>>> import numpy as np
>>> from numpy import linalg as LA
>>> np.set_printoptions(suppress=True, linewidth=200)
>>> mat = np.load("dump.npy")
>>> print(mat)
[[-1. -1.]
 [-1. -2.]]
>>> W = np.array([[4, -4, -2, 5], [5, 2, 1, 0]])
>>> c = np.array([-5, -9, 0, -3])
>>> H = np.maximum(mat @ W + c, 0)
>>> print(LA.matrix_rank(H))
1
>>> Z = np.array([[-3, 0], [-2, 2], [-2, 2], [-3, -1]])
>>> print(W @ Z)
[[-15 -17]
 [-21   6]]
>>> u, v = mat[0], mat[1]
>>> print(u @ u)
2.0
>>> p = (u @ v) / (u @ u) * u
>>> print(v - p)
[ 0.5 -0.5]
>>> print(p)
[-1.5 -1.5]
>>> print(round(float(LA.norm(u + v) ** 2 + LA.norm(u - v) ** 2), 2))
14.0
>>> X = np.load("case0.npy")
>>> print(X)
[[0 1 1 1]
 [1 0 1 1]
 [1 1 0 1]
 [1 1 1 0]]
>>> print(np.argwhere(np.triu(X)))
[[0 1]
 [0 2]
 [0 3]
 [1 2]
 [1 3]
 [2 3]]
>>> print(np.trace(X @ X @ X) // 6)
4
>>> Lm = np.diag(X.sum(axis=1)) - X
>>> print(LA.matrix_rank(Lm))
3
>>> print(Lm @ np.ones(4))
[0. 0. 0. 0.]
>>> vals, V = LA.eigh(X)
>>> x0 = np.array([2, 1, 0, 1])
>>> print(round(float(x0 @ X @ x0 / (x0 @ x0)), 2), vals[0], vals[-1])
1.67 -1.0 3.0
>>> rng = np.random.default_rng(665)
>>> idx = rng.permutation(4)
>>> print(idx)
[1 3 0 2]
>>> B = X[idx][:, idx]
>>> print(np.diag(B))
[0 0 0 0]
>>> print(B)
[[0 1 1 1]
 [1 0 1 1]
 [1 1 0 1]
 [1 1 1 0]]
>>> print(np.round(np.sort(np.abs(LA.eigvals(B))), 2))
[1. 1. 1. 3.]
>>> E = np.array([[0, 3, 0], [6, -9, -6], [5, 4, -5], [-6, -6, 6]])
>>> print(E)
[[ 0  3  0]
 [ 6 -9 -6]
 [ 5  4 -5]
 [-6 -6  6]]
>>> Uu, sigma, Vh = LA.svd(E)
>>> print(np.argmax(sigma[:-1] / (sigma[1:] + 1e-6)) + 1)
2
>>> B = Uu[:, :2] @ np.diag(sigma[:2]) @ Vh[:2]
>>> print(round(float(LA.norm(E - B) / LA.norm(E)), 2))
0.0
>>> print(round(float(np.abs(E - B).max()), 2))
0.0
>>> print(round(LA.norm(E - B, 2), 2), round(sigma[2], 2))
0.0 0.0
>>> print(B.round(2) + 0)
[[ 0.  3.  0.]
 [ 6. -9. -6.]
 [ 5.  4. -5.]
 [-6. -6.  6.]]
>>> B = E + rng.integers(-2, 3, (4, 2)) @ rng.integers(-2, 3, (2, 3))
>>> print(B)
[[ 5  8 -2]
 [ 8 -7 -6]
 [11 10 -9]
 [-3 -3  4]]
>>> print(np.abs(B - E).sum(axis=1))
[12  4 16  8]
>>> print(B - E)
[[ 5  5 -2]
 [ 2  2  0]
 [ 6  6 -4]
 [ 3  3 -2]]
>>> t3 = np.stack([E, 4 * E, E[::-1]])
>>> print(np.round(LA.norm(t3, axis=(1, 2)), 2))
[18.33 73.32 18.33]
>>> print(LA.matrix_rank(t3.reshape(3, -1)))
2
>>> print((t3 @ E.T).shape)
(3, 4, 4)
>>> print(np.einsum("bij,cij->bc", t3, t3))
[[ 336 1344   12]
 [1344 5376   48]
 [  12   48  336]]
>>> print(t3.sum(axis=0))
[[ -6   9   6]
 [ 35 -41 -35]
 [ 31  11 -31]
 [-30 -27  30]]
>>> print(LA.matrix_rank(t3))
[2 2 2]
>>> rk = LA.matrix_rank(E)
>>> print(rk)
2
>>> N = LA.svd(E)[2][rk:].T
>>> print([int(LA.matrix_rank(E[:, :j + 1])) for j in range(3)])
[1, 2, 2]
>>> print(np.allclose(E @ N, 0))
True
>>> print(np.round(N[:, 0] / N[np.abs(N[:, 0]).round(6).argmax(), 0], 2) + 0)
[1. 0. 1.]
>>> print([int(LA.matrix_rank(E[:i])) for i in range(1, len(E) + 1)])
[1, 2, 2, 2]
>>> print(LA.matrix_rank(E.T @ E), LA.matrix_rank(E @ E.T))
2 2
>>> print(N.shape)
(3, 1)
>>> print(np.round(E @ N, 2) + 0)
[[0.]
 [0.]
 [0.]
 [0.]]
>>> print(LA.cond(E) > 100)
True
>>> print(round(float(LA.norm(E, 2) / LA.norm(E)), 2))
0.76
>>> W0 = np.load("w.npy")
>>> print(W0)
[[ 6.08  5.66  3.9 ]
 [ 1.6   4.91  0.72]
 [ 2.06  4.86  1.08]
 [ 2.98  4.    1.99]
 [ 2.45  8.74  0.41]
 [ 1.39  6.62  0.14]
 [ 3.33 -0.3   3.32]
 [ 4.73  4.55  3.16]
 [ 1.29  3.24  0.9 ]
 [-1.61  1.17 -0.75]
 [ 1.02  3.62  0.61]]
>>> B = np.array([[-2, -1], [1, -2], [2, -3]])
>>> print(np.vstack([W0, B.T]).shape)
(13, 3)
>>> print(LA.matrix_rank(np.vstack([W0, B.T])))
3
>>> print(LA.matrix_rank(W0 @ B))
2
>>> feats = np.load("m.npy")
>>> print(feats)
[[ 6.07 -0.06  6.04]
 [ 6.01 -0.04  6.04]
 [ 0.04  0.06  0.06]]
>>> x0 = np.array([8, 4, -3])
>>> rhs = feats @ x0
>>> print(rhs.round(2))
[30.2  29.8   0.38]
>>> print(np.round(LA.solve(feats, feats[:, 2]), 2) + 0)
[0. 0. 1.]
>>> print(np.round(LA.solve(feats.T, feats[2]), 2))
[0. 0. 1.]
>>> print(np.round(LA.solve(feats, -1 * rhs), 2))
[-8. -4.  3.]
>>> print(np.round(LA.solve(feats, rhs), 2))
[ 8.  4. -3.]
>>> print(np.round(LA.solve(feats, rhs + feats[:, 0]), 2))
[ 9.  4. -3.]
>>> vals, V = LA.eig(feats)
>>> print(np.round(np.sort(LA.eigvals(feats.T)), 2))
[-0.07  0.05  6.11]
>>> print(np.round(np.sort(LA.eigvals(feats @ feats)), 2) + 0)
[ 0.    0.   37.33]
>>> print(np.round(feats @ V[:, 0] - vals[0] * V[:, 0], 2) + 0)
[0. 0. 0.]
>>> print(np.round(np.sort(LA.eigvals(LA.inv(feats))), 2))
[-14.86   0.16  21.07]
>>> print(vals.round(2))
[ 6.11  0.05 -0.07]
>>> J = np.loadtxt("sample0.csv", delimiter=",")
>>> print(J)
[[6. 0.]
 [0. 6.]]
>>> u = np.array([-2, -2, -2])
>>> print(np.convolve(J[0], u))
[-12. -12. -12.   0.]
>>> u, v = J[0], J[1]
>>> print(u @ u)
36.0
>>> print(u @ v)
0.0
>>> p = (u @ v) / (u @ u) * u
>>> print(LA.matrix_rank(np.outer(u, v)))
1
>>> print((v - p) @ u)
0.0
>>> print(p)
[0. 0.]
>>> print(v - p)
[0. 6.]
>>> print(np.outer(u, v))
[[ 0. 36.]
 [ 0.  0.]]
